% python3 -q
>>> import numpy as np
>>> np.set_printoptions(suppress=True, linewidth=120)
>>> def rd(a):
...     return np.round(a, 3) + 0
... 
>>> W0 = np.load("mat.npy")
>>> W0
array([[-0.188, -0.749,  0.623, -0.789, -0.405],
       [-0.43 ,  0.188,  0.493, -0.814,  0.264],
       [-0.139,  0.933, -0.551,  0.523,  0.726],
       [ 0.273,  0.995, -0.951,  0.986,  0.896],
       [-0.462,  0.664,  0.291, -0.716,  0.537],
       [-0.523,  0.965, -0.178, -0.397,  0.851],
       [-0.31 ,  0.999, -0.901,  0.885,  0.974],
       [-0.811, -0.629,  0.957, -0.998,  0.04 ],
       [-0.454, -0.454,  0.721, -0.923, -0.07 ],
       [ 0.08 ,  0.537, -0.38 ,  0.508,  0.273],
       [-0.508, -0.508,  0.778, -0.951, -0.08 ],
       [-0.01 ,  0.363, -0.168,  0.188,  0.197],
       [-0.168,  0.09 ,  0.188, -0.388,  0.11 ],
       [ 0.   , -0.721,  0.414, -0.478, -0.438],
       [-0.139, -0.782,  0.604, -0.753, -0.454],
       [-0.282,  0.1  ,  0.336, -0.623,  0.159],
       [-0.273, -0.273,  0.478, -0.726, -0.04 ],
       [ 0.438, -0.901,  0.07 ,  0.405, -0.735],
       [-0.02 ,  0.641, -0.327,  0.363,  0.38 ],
       [ 0.273,  0.831, -0.744,  0.894,  0.47 ],
       [ 0.168, -0.09 , -0.188,  0.388, -0.11 ],
       [-0.371, -0.915,  0.859, -0.96 , -0.578],
       [-0.05 ,  0.08 ,  0.03 , -0.09 ,  0.06 ],
       [-0.422, -0.994,  0.966, -0.994, -0.872],
       [ 0.523, -0.965,  0.178,  0.397, -0.851],
       [ 0.354, -0.867,  0.129,  0.245, -0.675],
       [ 0.572, -0.96 ,  0.05 ,  0.572, -0.848],
       [ 0.03 , -0.814,  0.47 , -0.515, -0.537],
       [-0.47 ,  0.827,  0.129, -0.611,  0.664],
       [-0.762,  0.998, -0.273, -0.641,  0.973],
       [ 0.235, -0.951,  0.508, -0.38 , -0.778],
       [ 0.06 ,  0.422, -0.291,  0.397,  0.207]])
>>> A2 = np.c_[W0[:, :2] @ np.array([[-2, 2], [0, -1]]), np.array([3, 3, 0, 2, 3, 3, 2, 1, 0, 1, 1, 1, 0, 2, 1, 2, 3, 1, 0, 2, 2, 0, 2, 1, 0, 3, 1, 1, 1, 1, 1, 1])]
>>> rd(A2)
array([[ 0.376,  0.373,  3.   ],
       [ 0.86 , -1.048,  3.   ],
       [ 0.278, -1.211,  0.   ],
       [-0.546, -0.449,  2.   ],
       [ 0.924, -1.588,  3.   ],
       [ 1.046, -2.011,  3.   ],
       [ 0.62 , -1.619,  2.   ],
       [ 1.622, -0.993,  1.   ],
       [ 0.908, -0.454,  0.   ],
       [-0.16 , -0.377,  1.   ],
       [ 1.016, -0.508,  1.   ],
       [ 0.02 , -0.383,  1.   ],
       [ 0.336, -0.426,  0.   ],
       [ 0.   ,  0.721,  2.   ],
       [ 0.278,  0.504,  1.   ],
       [ 0.564, -0.664,  2.   ],
       [ 0.546, -0.273,  3.   ],
       [-0.876,  1.777,  1.   ],
       [ 0.04 , -0.681,  0.   ],
       [-0.546, -0.285,  2.   ],
       [-0.336,  0.426,  2.   ],
       [ 0.742,  0.173,  0.   ],
       [ 0.1  , -0.18 ,  2.   ],
       [ 0.844,  0.15 ,  1.   ],
       [-1.046,  2.011,  0.   ],
       [-0.708,  1.575,  3.   ],
       [-1.144,  2.104,  1.   ],
       [-0.06 ,  0.874,  1.   ],
       [ 0.94 , -1.767,  1.   ],
       [ 1.524, -2.522,  1.   ],
       [-0.47 ,  1.421,  1.   ],
       [-0.12 , -0.302,  1.   ]])
>>> rd(np.linalg.norm(A2 - W0 @ np.linalg.lstsq(W0, A2)[0], axis=0))
array([0.   , 0.   , 9.059])
>>> rd(np.linalg.norm(np.linalg.qr(W0)[0].T @ A2, axis=0) ** 2 / ((A2 ** 2).sum(axis=0) + 1e-12))
array([1.   , 1.   , 0.136])
>>> np.linalg.matrix_rank(np.c_[W0, A2])
np.int64(6)
